$ python3 -q
>>> import numpy as np
>>> np.set_printoptions(precision=2, suppress=True, linewidth=160)
>>> rd = lambda a: np.round(a, 2) + 0
>>> K = np.load("layer6.npy")
>>> K
array([[ 0.,  0.,  0.,  0., -3.],
       [ 0.,  0.,  0.,  3.,  0.],
       [ 0.,  0.,  0.,  3., -2.],
       [ 0.,  3.,  3.,  0.,  0.],
       [-3.,  0., -2.,  0.,  0.]])
>>> rd(K @ np.linalg.pinv(K) @ K)
array([[ 0.,  0.,  0.,  0., -3.],
       [ 0.,  0.,  0.,  3.,  0.],
       [ 0.,  0.,  0.,  3., -2.],
       [ 0.,  3.,  3.,  0.,  0.],
       [-3.,  0., -2.,  0.,  0.]])
>>> np.abs(np.diag(np.linalg.qr(K)[1])) > 1e-9
array([ True,  True, False,  True,  True])
>>> rd(np.linalg.eigvals(K))
array([-4.69, -3.  ,  0.  ,  4.69,  3.  ])
>>> arr = np.load("x.npy")
>>> arr
array([[  3.79,   0.85,  -4.47,   3.37],
       [ 11.32, -10.31,   0.94,  -5.6 ],
       [-13.11,  13.15,  -4.93,   8.75],
       [ 11.52,  -7.9 ,  -3.02,  -1.76],
       [ -9.91,   5.29,   5.  ,  -0.56],
       [ 20.51, -16.01,   0.8 ,  -7.84],
       [  6.33,  -8.06,   3.  ,  -5.4 ],
       [-15.6 ,  14.63,  -3.06,   8.87],
       [ -2.6 ,   2.97,   0.76,   1.08],
       [-12.43,  14.54,  -7.22,  10.89],
       [ 15.87,  -9.62,  -4.08,  -1.95],
       [ -2.07,   3.08,  -1.96,   2.64],
       [-19.89,  15.85,  -1.81,   8.22]])
>>> z = arr[:, 0] > np.median(arr[:, 0])
>>> f = arr[z].mean(axis=0) - arr[~z].mean(axis=0)
>>> (((arr - arr.mean(axis=0)) @ f > 0) == z).mean()
np.float64(1.0)
>>> rd(f)
array([ 22.36, -18.44,   0.75,  -8.9 ])
>>> Xs = arr - arr.mean(axis=0)
>>> V = np.linalg.svd(Xs)[2][:2]
>>> out = Xs - Xs @ V.T @ V
>>> rd(np.linalg.norm(out) / np.linalg.norm(Xs))
np.float64(0.03)
>>> w1 = np.array([[-2, 1], [1, 0], [0, -1], [2, -2]])
>>> beta = np.array([-1, 1])
>>> act = np.maximum(arr @ w1 + beta, 0)
>>> np.linalg.matrix_rank(act)
np.int64(2)
>>> W2 = np.array([[3, 0], [0, 1]])
>>> (act @ W2).round(6).argmax(axis=1)
array([1, 1, 0, 1, 0, 1, 1, 0, 0, 0, 1, 0, 0])
>>> w1 @ W2
array([[-6,  1],
       [ 3,  0],
       [ 0, -1],
       [ 6, -2]])
>>> data = np.maximum(np.array([[-1, 0],
...     [3, 2],
...     [-2, -3],
...     [2, -1],
...     [-2, -2],
...     [2, 2],
...     [3, -3],
...     [0, 1],
...     [-3, 2],
...     [-1, 3],
...     [1, 3],
...     [0, 3],
...     [1, -2],
...     [1, -3],
...     [-3, -2],
...     [-1, 2],
...     [-1, 0],
...     [1, 2],
...     [-1, 1],
...     [-3, 0],
...     [1, -2],
...     [-3, 1],
...     [1, -3],
...     [0, -3],
...     [1, -3],
...     [1, -3]]) @ np.array([[-3, 3, 3], [0, 0, -3]]) + np.array([-2, 0, -2]), 0)
>>> data
array([[ 1,  0,  0],
       [ 0,  9,  1],
       [ 4,  0,  1],
       [ 0,  6,  7],
       [ 4,  0,  0],
       [ 0,  6,  0],
       [ 0,  9, 16],
       [ 0,  0,  0],
       [ 7,  0,  0],
       [ 1,  0,  0],
       [ 0,  3,  0],
       [ 0,  0,  0],
       [ 0,  3,  7],
       [ 0,  3, 10],
       [ 7,  0,  0],
       [ 1,  0,  0],
       [ 1,  0,  0],
       [ 0,  3,  0],
       [ 1,  0,  0],
       [ 7,  0,  0],
       [ 0,  3,  7],
       [ 7,  0,  0],
       [ 0,  3, 10],
       [ 0,  0,  7],
       [ 0,  3, 10],
       [ 0,  3, 10]])
>>> # rows 0 and 9 are equal
>>> proj = data @ np.linalg.solve(data.T @ data, data.T)
>>> rd(np.diag(proj))
array([0.  , 0.47, 0.07, 0.12, 0.07, 0.23, 0.33, 0.  , 0.21, 0.  , 0.06, 0.  , 0.06, 0.13, 0.21, 0.  , 0.  , 0.06, 0.  , 0.21, 0.06, 0.21, 0.13, 0.11, 0.13,
       0.13])
>>> rd(proj @ data[:, 2])
array([ 0.,  1.,  1.,  7.,  0.,  0., 16.,  0.,  0.,  0.,  0.,  0.,  7., 10.,  0.,  0.,  0.,  0.,  0.,  0.,  7.,  0., 10.,  7., 10., 10.])
>>> np.allclose(proj @ proj, proj)
True
>>> np.linalg.matrix_rank(np.eye(26) - proj)
np.int64(23)
>>> Xs = (data - data.mean(axis=0)) / data.std(axis=0)
>>> np.argwhere(np.abs(Xs) > 2)
array([[ 1,  1],
       [ 6,  1],
       [ 6,  2],
       [ 8,  0],
       [14,  0],
       [19,  0],
       [21,  0]])
>>> beta = np.linalg.lstsq(np.delete(Xs, 0, axis=1), Xs[:, 0])[0]
>>> rd(beta)
array([-0.34, -0.24])
>>> rd(1 - np.var(Xs[:, 0] - np.delete(Xs, 0, axis=1) @ beta))
np.float64(0.26)
>>> W0 = np.load("sample12.npy")
>>> W0
array([[-0.3 ,  0.7 , -1.44,  3.1 ],
       [-0.8 ,  0.5 , -4.07, -0.1 ],
       [ 0.9 , -1.  ,  4.37,  0.4 ],
       [ 0.1 ,  0.4 ,  0.67,  0.9 ],
       [ 0.6 ,  0.8 ,  2.84, -0.3 ],
       [ 0.  ,  0.1 ,  0.11,  0.5 ],
       [-0.3 , -1.7 , -1.53,  0.7 ],
       [ 0.6 , -1.1 ,  3.  , -0.1 ],
       [ 0.7 ,  1.  ,  3.51,  0.1 ],
       [ 3.2 ,  1.  , 15.87,  0.1 ],
       [-0.8 , -2.2 , -4.16,  1.9 ],
       [-1.6 , -0.2 , -8.1 , -0.4 ],
       [ 0.2 ,  1.1 ,  1.02, -2.2 ],
       [ 1.1 , -1.1 ,  5.4 ,  0.8 ],
       [-1.2 , -0.6 , -5.93,  0.6 ],
       [-0.3 , -1.3 , -1.44, -1.7 ],
       [-1.1 , -0.1 , -5.45, -0.1 ],
       [-1.6 ,  0.9 , -7.78, -1.7 ],
       [ 0.3 ,  0.8 ,  1.55,  1.  ],
       [-1.2 ,  2.2 , -6.13,  0.2 ],
       [ 0.4 ,  1.6 ,  2.08, -1.9 ],
       [ 2.1 ,  0.1 , 10.36, -1.  ],
       [-1.  , -0.5 , -5.02, -1.4 ],
       [ 0.  ,  0.3 ,  0.01, -0.4 ],
       [ 1.1 , -0.2 ,  5.56,  0.1 ],
       [ 0.3 , -0.1 ,  1.47, -0.3 ],
       [-1.2 , -0.2 , -6.08, -1.2 ],
       [-0.2 ,  1.6 , -0.84, -0.9 ],
       [ 0.8 , -1.7 ,  4.02,  0.2 ]])
>>> q, Rm = np.linalg.qr(W0)
>>> rd(np.abs(np.diag(Rm)))
array([5.78, 5.72, 0.51, 5.85])
>>> rd(np.trace(q @ q.T))
np.float64(4.0)
>>> rd(Rm)
array([[ 5.78,  0.15, 28.74,  0.37],
       [ 0.  , -5.72, -0.13,  1.57],
       [ 0.  ,  0.  ,  0.51, -0.4 ],
       [ 0.  ,  0.  ,  0.  , -5.85]])
>>> left, sig, vt = np.linalg.svd(Rm)
>>> rd(sig)
array([29.32,  6.63,  5.06,  0.1 ])
>>> np.argmax(sig[:-1] / (sig[1:] + 1e-6)) + 1
np.int64(3)
>>> out = left[:, :3] @ np.diag(sig[:3]) @ vt[:3]
>>> np.linalg.matrix_rank(out)
np.int64(3)
>>> rd(out)
array([[ 5.77,  0.15, 28.74,  0.37],
       [ 0.  , -5.72, -0.13,  1.57],
       [ 0.1 ,  0.  ,  0.49, -0.4 ],
       [-0.01,  0.  ,  0.  , -5.85]])
>>> C2 = np.cov(W0, rowvar=False)
>>> rd(np.polyfit(W0[:, 2], W0[:, 3], 1))
array([ 0.01, -0.11])
>>> rd(np.linalg.eigvalsh(C2)[::-1])
array([30.68,  1.56,  0.91,  0.  ])
>>> m1 = np.load("w.npy")
>>> m1
array([[-4.17,  3.32,  4.21, -1.26, -2.19],
       [-5.09, -4.26,  6.68,  5.58, 14.69],
       [-3.11, -8.05, -3.24, -0.92,  7.16]])
>>> out = m1 / np.linalg.norm(m1, axis=1, keepdims=True)
>>> C2 = out @ out.T
>>> rd(C2)
array([[ 1.  , -0.03, -0.49],
       [-0.03,  1.  ,  0.6 ],
       [-0.49,  0.6 ,  1.  ]])
>>> (C2 - 2 * np.eye(3)).round(6).argmax(axis=1)
array([1, 2, 1])
>>> C2 = m1.T @ m1
>>> rd(np.diag(C2))
array([ 52.97,  93.97,  72.84,  33.57, 271.86])
>>> rd(np.linalg.svd(m1, compute_uv=False) ** 2)
array([400.16, 100.09,  24.96])
>>> rd(C2)
array([[  52.97,   32.87,  -41.48,  -20.29,  -87.91],
       [  32.87,   93.97,   11.6 ,  -20.55, -127.49],
       [ -41.48,   11.6 ,   72.84,   34.95,   65.71],
       [ -20.29,  -20.55,   34.95,   33.57,   78.14],
       [ -87.91, -127.49,   65.71,   78.14,  271.86]])
>>> left, sig, vt = np.linalg.svd(C2)
>>> rd(sig)
array([400.16, 100.09,  24.96,   0.  ,   0.  ])
>>> np.argmax(sig[:-1] / (sig[1:] + 1e-6)) + 1
np.int64(3)
>>> out = left[:, :3] @ np.diag(sig[:3]) @ vt[:3]
>>> rd(np.abs(C2 - out).max())
np.float64(0.0)
>>> rd(np.linalg.norm(C2 - out) / np.linalg.norm(C2))
np.float64(0.0)
>>> mat = np.loadtxt("m.csv", delimiter=",")
>>> mat
array([[ 1.36, -3.74,  4.07],
       [ 0.75, -3.99,  4.06],
       [ 1.35, -4.18,  4.18],
       [ 0.63, -3.44,  4.17],
       [-0.1 , -1.82, -4.01],
       [ 0.04, -2.24, -4.28],
       [-0.25, -1.55, -4.15],
       [ 0.04, -2.34, -4.03],
       [-1.02, -0.8 , -4.33],
       [-1.01, -1.21, -4.06],
       [-1.47, -1.03, -3.85],
       [-1.21, -1.14, -4.64]])
>>> t3 = np.stack([m1, -2 * m1, m1[::-1]])
>>> rd(np.linalg.norm(t3, axis=(1, 2)))
array([22.92, 45.84, 22.92])
>>> t3.shape
(3, 3, 5)
>>> (t3 @ m1.T).shape
(3, 3, 3)
>>> f = np.array([-2, -1])
>>> np.cross(data[19, :3], data[25, :3])
array([  0, -70,  21])
>>> np.convolve(data[19], f)
array([-14,  -7,   0,   0])
>>> np.polyval(f, data[19])
array([-15,  -1,  -1])
>>> np.array([np.convolve(row, f, "same") for row in data])
array([[ -2,  -1,   0],
       [  0, -18, -11],
       [ -8,  -4,  -2],
       [  0, -12, -20],
       [ -8,  -4,   0],
       [  0, -12,  -6],
       [  0, -18, -41],
       [  0,   0,   0],
       [-14,  -7,   0],
       [ -2,  -1,   0],
       [  0,  -6,  -3],
       [  0,   0,   0],
       [  0,  -6, -17],
       [  0,  -6, -23],
       [-14,  -7,   0],
       [ -2,  -1,   0],
       [ -2,  -1,   0],
       [  0,  -6,  -3],
       [ -2,  -1,   0],
       [-14,  -7,   0],
       [  0,  -6, -17],
       [-14,  -7,   0],
       [  0,  -6, -23],
       [  0,   0, -14],
       [  0,  -6, -23],
       [  0,  -6, -23]])
